% ipython --no-banner

In [1]: import numpy as np

In [2]: np.set_printoptions(precision=2, suppress=True, linewidth=160, legacy="1.25")

In [3]: def rnd(a):
   ...:     return np.round(a, 2) + 0
   ...: 

In [4]: rng = np.random.default_rng(24256)

In [5]: mat = (rng.random((6, 6)) < 0.3) + np.eye(6)

In [6]: mat /= mat.sum(axis=1, keepdims=True)

In [7]: rnd(mat)
Out[7]: 
array([[0.33, 0.33, 0.  , 0.  , 0.  , 0.33],
       [0.  , 0.5 , 0.25, 0.  , 0.  , 0.25],
       [0.  , 0.33, 0.33, 0.33, 0.  , 0.  ],
       [0.33, 0.  , 0.  , 0.33, 0.33, 0.  ],
       [0.  , 0.5 , 0.  , 0.  , 0.5 , 0.  ],
       [0.  , 0.  , 0.  , 0.  , 0.  , 1.  ]])

In [8]: W = np.array([[2, 0, 3], [2, 0, 1], [1, 1, 3], [0, 2, 3], [1, 2, 3], [3, 2, 3]])

In [9]: coef = np.array([1, 0, 2])

In [10]: hid = np.maximum(mat @ W + coef, 0)

In [11]: np.linalg.matrix_rank(hid)
Out[11]: 3

In [12]: (hid > 0).astype(int)
Out[12]: 
array([[1, 1, 1],
       [1, 1, 1],
       [1, 1, 1],
       [1, 1, 1],
       [1, 1, 1],
       [1, 1, 1]])

In [13]: basis = np.array([[0, -1, 2], [-5, -4, 1], [-2, 3, -3]])

In [14]: rnd(hid @ basis)
Out[14]: 
array([[-12.  ,   7.  ,  -5.67],
       [-11.75,   6.  ,  -5.25],
       [-13.67,   7.  ,  -8.  ],
       [-16.67,   7.67,  -9.67],
       [-13.  ,   5.5 ,  -6.  ],
       [-20.  ,   3.  ,  -5.  ]])

In [15]: W @ basis
Out[15]: 
array([[ -6,   7,  -5],
       [ -2,   1,   1],
       [-11,   4,  -6],
       [-16,   1,  -7],
       [-16,   0,  -5],
       [-16,  -2,  -1]])

In [16]: (hid @ basis).round(6).argmax(axis=1)
Out[16]: array([1, 1, 1, 1, 1, 1])

In [17]: def softmax(z):
    ...:     e = np.exp(z - z.max(axis=-1, keepdims=True))
    ...:     return e / e.sum(axis=-1, keepdims=True)
    ...: 

In [18]: rnd(softmax(mat).sum(axis=1))
Out[18]: array([1., 1., 1., 1., 1., 1.])

In [19]: att = mat @ mat.T / np.sqrt(6)

In [20]: rnd(softmax(att)[0] @ mat)
Out[20]: array([0.11, 0.28, 0.1 , 0.11, 0.13, 0.27])

In [21]: arr = np.array([[-7, 0, 0, 0, 0],
    ...:     [0, 0, 0, 0, 0],
    ...:     [0, 0, 0, 0, 0],
    ...:     [0, 0, 0, 0, 0],
    ...:     [0, 5, 0, 0, 0],
    ...:     [-8, -2, -7, 0, 0]])

In [22]: Uu, sig, Vh = np.linalg.svd(arr)

In [23]: vecs = Vh[:(sig > 1e-8).sum()]

In [24]: x0 = arr[2] + 5 * arr[5] + rng.integers(2) * np.eye(5)[1]

In [25]: x0
Out[25]: array([-40.,  -9., -35.,   0.,   0.])

In [26]: rnd(np.linalg.norm(x0 - vecs.T @ vecs @ x0))
Out[26]: 0.0

In [27]: rnd(np.diag(vecs.T @ vecs))
Out[27]: array([1., 1., 1., 0., 0.])

In [28]: np.linalg.cond(arr) > 100
Out[28]: True

In [29]: np.linalg.matrix_rank(arr, rtol=0.1)
Out[29]: 3

In [30]: feats = np.array([[0, 0, 0, 0, 0, 0],
    ...:     [0, 1, 4, 1, -5, 5],
    ...:     [0, 1, 4, 1, -5, 5],
    ...:     [0, 3, 12, 3, -15, 15]])

In [31]: rk = np.linalg.matrix_rank(feats)

In [32]: rk
Out[32]: 1

In [33]: N = np.linalg.svd(feats)[2][rk:].T

In [34]: np.allclose(feats @ N, 0)
Out[34]: True

In [35]: [int(np.linalg.matrix_rank(feats[:i])) for i in range(1, len(feats) + 1)]
Out[35]: [0, 1, 1, 1]

In [36]: [int(np.linalg.matrix_rank(np.delete(feats, i, axis=0))) for i in range(4)]
Out[36]: [1, 1, 1, 1]

In [37]: N.shape
Out[37]: (6, 5)

In [38]: np.linalg.matrix_rank(feats.T @ feats), np.linalg.matrix_rank(feats @ feats.T)
Out[38]: (1, 1)

In [39]: np.linalg.lstsq(arr[:-1].T, arr[-1])[2]
Out[39]: 2

In [40]: W = np.array([[-5, 1], [5, -4], [4, -3], [-5, -1], [3, 0], [3, 4]])

In [41]: coef = np.array([-1, -2])

In [42]: hid = np.maximum(feats @ W + coef, 0)

In [43]: hid
Out[43]: 
array([[ 0,  0],
       [15,  1],
       [15,  1],
       [47,  7]])

In [44]: basis = np.array([[1, 2], [-2, 1]])

In [45]: hid @ basis
Out[45]: 
array([[  0,   0],
       [ 13,  31],
       [ 13,  31],
       [ 33, 101]])

In [46]: Uu, sig, Vh = np.linalg.svd(feats, full_matrices=False)

In [47]: rnd(Uu.T @ Uu)
Out[47]: 
array([[1., 0., 0., 0.],
       [0., 1., 0., 0.],
       [0., 0., 1., 0.],
       [0., 0., 0., 1.]])

In [48]: rnd(Uu.T @ feats @ Vh.T)
Out[48]: 
array([[27.35,  0.  ,  0.  ,  0.  ],
       [ 0.  ,  0.  ,  0.  ,  0.  ],
       [ 0.  ,  0.  ,  0.  ,  0.  ],
       [ 0.  ,  0.  ,  0.  ,  0.  ]])

In [49]: rnd(sig / sig[0])
Out[49]: array([1., 0., 0., 0.])

In [50]: (sig > 1e-8).sum()
Out[50]: 1

In [51]: rnd(np.sqrt((sig ** 2).sum())), rnd(np.linalg.norm(feats))
Out[51]: (27.35, 27.35)

In [52]: feats.reshape(-1, 2)
Out[52]: 
array([[  0,   0],
       [  0,   0],
       [  0,   0],
       [  0,   1],
       [  4,   1],
       [ -5,   5],
       [  0,   1],
       [  4,   1],
       [ -5,   5],
       [  0,   3],
       [ 12,   3],
       [-15,  15]])

In [53]: feats.ravel(order="F")
Out[53]: array([  0,   0,   0,   0,   0,   1,   1,   3,   0,   4,   4,  12,   0,   1,   1,   3,   0,  -5,  -5, -15,   0,   5,   5,  15])

In [54]: feats.reshape(2, -1)
Out[54]: 
array([[  0,   0,   0,   0,   0,   0,   0,   1,   4,   1,  -5,   5],
       [  0,   1,   4,   1,  -5,   5,   0,   3,  12,   3, -15,  15]])

In [55]: T = feats.reshape(4, 2, -1)

In [56]: np.einsum("ihd,ihd->ih", T, T)
Out[56]: 
array([[  0,   0],
       [ 17,  51],
       [ 17,  51],
       [153, 459]])

In [57]: T.transpose(1, 0, 2)
Out[57]: 
array([[[  0,   0,   0],
        [  0,   1,   4],
        [  0,   1,   4],
        [  0,   3,  12]],

       [[  0,   0,   0],
        [  1,  -5,   5],
        [  1,  -5,   5],
        [  3, -15,  15]]])

In [58]: M = np.array([[-5, 9, -8, 0], [0, 1, -1, -8], [0, 0, -6, 2], [0, 0, 0, -9]])

In [59]: rnd(np.sort(np.abs(np.linalg.eigvals(M))))
Out[59]: array([1., 5., 6., 9.])

In [60]: (M + M.T) / 2
Out[60]: 
array([[-5. ,  4.5, -4. ,  0. ],
       [ 4.5,  1. , -0.5, -4. ],
       [-4. , -0.5, -6. ,  1. ],
       [ 0. , -4. ,  1. , -9. ]])

In [61]: Q, R = np.linalg.qr(M)

In [62]: Q
Out[62]: 
array([[ 1.,  0.,  0.,  0.],
       [-0.,  1.,  0.,  0.],
       [-0., -0.,  1.,  0.],
       [-0., -0., -0.,  1.]])

In [63]: np.abs(np.diag(R))
Out[63]: array([5., 1., 6., 9.])

In [64]: Q @ R
Out[64]: 
array([[-5.,  9., -8.,  0.],
       [ 0.,  1., -1., -8.],
       [ 0.,  0., -6.,  2.],
       [ 0.,  0.,  0., -9.]])

In [65]: abs(R[0, 0]), rnd(np.linalg.norm(M[:, 0]))
Out[65]: (5.0, 5.0)

In [66]: rnd(np.linalg.norm(M, 2) / np.linalg.norm(M))
Out[66]: 0.72

In [67]: np.linalg.matrix_rank(M, rtol=0.1)
Out[67]: 3

In [68]: w, vecs = np.linalg.eig(M)

In [69]: np.prod(w)
Out[69]: -270.0

In [70]: rnd(np.sort(np.linalg.eigvals(M.T)))
Out[70]: array([-9., -6., -5.,  1.])

In [71]: rnd(np.sort(np.linalg.eigvals(M @ M)))
Out[71]: array([ 1., 25., 36., 81.])

In [72]: rnd(np.sort(np.linalg.eigvals(np.linalg.inv(M))))
Out[72]: array([-0.2 , -0.17, -0.11,  1.  ])

In [73]: M.reshape(2, -1)
Out[73]: 
array([[-5,  9, -8,  0,  0,  1, -1, -8],
       [ 0,  0, -6,  2,  0,  0,  0, -9]])

In [74]: T = M.reshape(4, 2, -1)

In [75]: np.einsum("ihd,ihd->ih", T, T)
Out[75]: 
array([[106,  64],
       [  1,  65],
       [  0,  40],
       [  0,  81]])

In [76]: T.sum(axis=1)
Out[76]: 
array([[-13,   9],
       [ -1,  -7],
       [ -6,   2],
       [  0,  -9]])

In [77]: np.einsum("ihd,jhd->hij", T, T).shape
Out[77]: (2, 4, 4)

In [78]: W0 = np.load("x.npy")

In [79]: W0
Out[79]: 
array([[-1, -1,  1,  0, -3,  1, -1,  0],
       [ 2,  1, -3,  2, -2, -2, -1, -1],
       [-1,  1, -3,  3,  1, -3,  3, -1],
       [-2,  0,  0, -1,  2,  3,  0, -1],
       [-1,  1,  3,  3,  0,  1, -2, -3],
       [ 2, -1, -3,  2,  3, -3, -3,  2],
       [ 2, -1,  3,  0, -2, -3,  0,  2],
       [ 3, -1, -2,  1, -3, -1,  0,  2],
       [-2,  0,  0, -1,  2,  3,  0, -1],
       [ 0, -1,  2, -3, -2,  0, -1,  1],
       [-3,  0,  1, -1,  1,  1,  1,  2],
       [ 0,  2,  3, -1, -3, -2,  0,  1]])

In [80]: hat = W0 @ np.linalg.solve(W0.T @ W0, W0.T)

In [81]: np.allclose(hat @ hat, hat)
Out[81]: True

In [82]: np.linalg.matrix_rank(np.eye(12) - hat)
Out[82]: 4

In [83]: rnd(np.diag(hat))
Out[83]: array([0.75, 0.58, 0.87, 0.19, 0.87, 0.95, 0.66, 0.76, 0.19, 0.61, 0.74, 0.82])

In [84]: M2 = np.c_[W0[:, :5] @ np.array([[3, 1, 1, -3, 2],
    ...:     [-1, -2, 3, 0, -3],
    ...:     [0, -3, -3, 1, -1],
    ...:     [0, 2, 2, 3, -3],
    ...:     [2, 2, -1, -1, 1]]), np.array([0, 3, -9, -6, 4, -5, -1, -1, 1, 9, -3, 5])]

In [85]: M2
Out[85]: 
array([[ -8,  -8,  -4,   7,  -3,   0],
       [  1,   9,  20,  -1,  -4,   3],
       [ -2,  14,  16,   8, -10,  -9],
       [ -2,   0,  -6,   1,   1,  -6],
       [ -4,  -6,  -1,  15, -17,   4],
       [ 13,  23,   9,  -6,   7,  -5],
       [  3,  -9,  -8,  -1,   2,  -1],
       [  4,   7,  11,  -5,   5,  -1],
       [ -2,   0,  -6,   1,   1,   1],
       [ -3, -14, -13,  -5,   8,   9],
       [ -7,  -6,  -9,   6,  -3,  -3],
       [ -8, -21,  -2,   3,  -9,   5]])

In [86]: rnd(np.linalg.lstsq(W0, M2[:, 0])[0])
Out[86]: array([ 3., -1.,  0.,  0.,  2.,  0.,  0.,  0.])

In [87]: rnd(np.linalg.norm(M2 - W0 @ np.linalg.lstsq(W0, M2)[0], axis=0))
Out[87]: array([0.  , 0.  , 0.  , 0.  , 0.  , 7.41])

In [88]: np.linalg.matrix_rank(np.c_[W0, M2])
Out[88]: 9

In [89]: M2 = W0 + rng.integers(-2, 3, (12, 5)) @ rng.integers(-2, 3, (5, 8))

In [90]: M2
Out[90]: 
array([[ 0, -2,  3, -6, -7,  0,  0,  3],
       [-2,  2,  1, -1, -7, -1, -5, -4],
       [-6,  1,  6,  0,  1, -4, -5, -6],
       [-7,  0,  2,  5, 10,  0, -7, -6],
       [-1,  5, -5, 14,  1,  4,  0, -6],
       [ 1,  0,  2,  2,  2,  3, -5, -4],
       [ 7,  5, -2,  6, -7, -3,  4,  4],
       [13,  2, -5,  0, -9,  1,  9,  8],
       [-7, -3, -2, -4,  0,  7,  0, -3],
       [ 3,  3,  8,  1, -2,  7, -2, -6],
       [-7, -2,  6, -3,  3,  4, -3, -3],
       [ 8,  3, 10, -2,  1, -4,  1,  3]])

In [91]: np.abs(M2 - W0).sum(axis=1)
Out[91]: array([19, 25, 31, 36, 32, 22, 33, 40, 21, 32, 27, 26])

In [92]: M2 - W0
Out[92]: 
array([[ 1, -1,  2, -6, -4, -1,  1,  3],
       [-4,  1,  4, -3, -5,  1, -4, -3],
       [-5,  0,  9, -3,  0, -1, -8, -5],
       [-5,  0,  2,  6,  8, -3, -7, -5],
       [ 0,  4, -8, 11,  1,  3,  2, -3],
       [-1,  1,  5,  0, -1,  6, -2, -6],
       [ 5,  6, -5,  6, -5,  0,  4,  2],
       [10,  3, -3, -1, -6,  2,  9,  6],
       [-5, -3, -2, -3, -2,  4,  0, -2],
       [ 3,  4,  6,  4,  0,  7, -1, -7],
       [-4, -2,  5, -2,  2,  3, -4, -5],
       [ 8,  1,  7, -1,  4, -2,  1,  2]])

In [93]: rnd(np.linalg.svd(M2 - W0, compute_uv=False))
Out[93]: array([29.04, 20.65, 16.86, 14.66,  8.42,  0.  ,  0.  ,  0.  ])

In [94]: x0 = np.array([-2, 0, -1, 1, -1, 0, 2, -1])

In [95]: rhs = M2 @ x0

In [96]: rnd(np.linalg.lstsq(M2, rhs)[0])
Out[96]: array([-2.,  0., -1.,  1., -1.,  0.,  2., -1.])

In [97]: rnd(np.linalg.pinv(M2) @ M2)
Out[97]: 
array([[1., 0., 0., 0., 0., 0., 0., 0.],
       [0., 1., 0., 0., 0., 0., 0., 0.],
       [0., 0., 1., 0., 0., 0., 0., 0.],
       [0., 0., 0., 1., 0., 0., 0., 0.],
       [0., 0., 0., 0., 1., 0., 0., 0.],
       [0., 0., 0., 0., 0., 1., 0., 0.],
       [0., 0., 0., 0., 0., 0., 1., 0.],
       [0., 0., 0., 0., 0., 0., 0., 1.]])

In [98]: rhs
Out[98]: array([ -5,   3,   1,  -1,  26, -10,   5,  -2,  15,  -9,  -1, -30])

In [99]: rhs = rhs + 0.02 * rng.normal(size=12)

In [100]: rnd(rhs)
Out[100]: array([ -4.96,   2.95,   0.99,  -0.98,  26.01,  -9.97,   4.99,  -1.97,  15.01,  -9.01,  -0.99, -30.  ])

In [101]: coef, *_ = np.linalg.lstsq(M2, rhs)

In [102]: rnd(coef)
Out[102]: array([-2.  , -0.02, -0.99,  1.01, -1.  ,  0.  ,  2.  , -1.  ])

In [103]: rnd(M2.T @ (rhs - M2 @ coef))
Out[103]: array([0., 0., 0., 0., 0., 0., 0., 0.])
